$ python3 -q
>>> import numpy as np
>>> import numpy.linalg as la
>>> np.set_printoptions(suppress=True, linewidth=120)
>>> M = np.load("block15.npy")
>>> print(M)
[[1.   0.5  0.25 0.12 0.06 0.03]
 [0.5  1.   0.5  0.25 0.12 0.06]
 [0.25 0.5  1.   0.5  0.25 0.12]
 [0.12 0.25 0.5  1.   0.5  0.25]
 [0.06 0.12 0.25 0.5  1.   0.5 ]
 [0.03 0.06 0.12 0.25 0.5  1.  ]]
>>> O, Rm = la.qr(M)
>>> print(O.shape, Rm.shape)
(6, 6) (6, 6)
>>> print(np.round(O.T @ O, 2) + 0)
[[1. 0. 0. 0. 0. 0.]
 [0. 1. 0. 0. 0. 0.]
 [0. 0. 1. 0. 0. 0.]
 [0. 0. 0. 1. 0. 0.]
 [0. 0. 0. 0. 1. 0.]
 [0. 0. 0. 0. 0. 1.]]
>>> print(np.trace(O @ O.T))
6.0
>>> print(np.round(O @ Rm, 2))
[[1.   0.5  0.25 0.12 0.06 0.03]
 [0.5  1.   0.5  0.25 0.12 0.06]
 [0.25 0.5  1.   0.5  0.25 0.12]
 [0.12 0.25 0.5  1.   0.5  0.25]
 [0.06 0.12 0.25 0.5  1.   0.5 ]
 [0.03 0.06 0.12 0.25 0.5  1.  ]]
>>> print(np.allclose(Rm.T @ Rm, M.T @ M))
True
>>> O, evecs = la.qr(M[:, :4])[0], la.qr(M[:, 4:])[0]
>>> sig = la.svd(O.T @ evecs, compute_uv=False)
>>> print(round(float(la.norm(O @ O.T - evecs @ evecs.T, 2)), 2))
1.0
>>> print(np.round(np.degrees(np.arccos(sig.clip(0, 1))), 2))
[34.64 85.53]
>>> A = np.loadtxt("x.csv", delimiter=",")
>>> print(A)
[[ 1.92 -0.39 -0.05  0.16 -0.25  0.54  0.22 -0.37  0.22]
 [-0.39  2.36 -0.54  0.11 -0.28  0.15  0.25  0.05  0.17]
 [-0.05 -0.54  2.16  0.15  0.06  0.16 -0.05  0.19  0.4 ]
 [ 0.16  0.11  0.15  2.81 -0.17 -0.29 -0.16  0.17  0.22]
 [-0.25 -0.28  0.06 -0.17  2.43 -0.24  0.17  0.12  0.19]
 [ 0.54  0.15  0.16 -0.29 -0.24  2.43 -0.13  0.35  0.11]
 [ 0.22  0.25 -0.05 -0.16  0.17 -0.13  2.45  0.2   0.62]
 [-0.37  0.05  0.19  0.17  0.12  0.35  0.2   2.67 -0.33]
 [ 0.22  0.17  0.4   0.22  0.19  0.11  0.62 -0.33  1.77]]
>>> # symmetric, so the eigenvalues are real
>>> u = np.array([0, 3, 0, 2, 3, 1, 3, 0, 0])
>>> Y = A + np.outer(u, np.eye(9)[1])
>>> print(np.round(la.det(Y) / la.det(A), 2), round(1 + la.solve(A, u)[1], 2))
2.44 2.44
>>> print(la.matrix_rank(la.inv(Y) - la.inv(A), tol=1e-8))
1
>>> print(Y.round(2))
[[ 1.92 -0.39 -0.05  0.16 -0.25  0.54  0.22 -0.37  0.22]
 [-0.39  5.36 -0.54  0.11 -0.28  0.15  0.25  0.05  0.17]
 [-0.05 -0.54  2.16  0.15  0.06  0.16 -0.05  0.19  0.4 ]
 [ 0.16  2.11  0.15  2.81 -0.17 -0.29 -0.16  0.17  0.22]
 [-0.25  2.72  0.06 -0.17  2.43 -0.24  0.17  0.12  0.19]
 [ 0.54  1.15  0.16 -0.29 -0.24  2.43 -0.13  0.35  0.11]
 [ 0.22  3.25 -0.05 -0.16  0.17 -0.13  2.45  0.2   0.62]
 [-0.37  0.05  0.19  0.17  0.12  0.35  0.2   2.67 -0.33]
 [ 0.22  0.17  0.4   0.22  0.19  0.11  0.62 -0.33  1.77]]
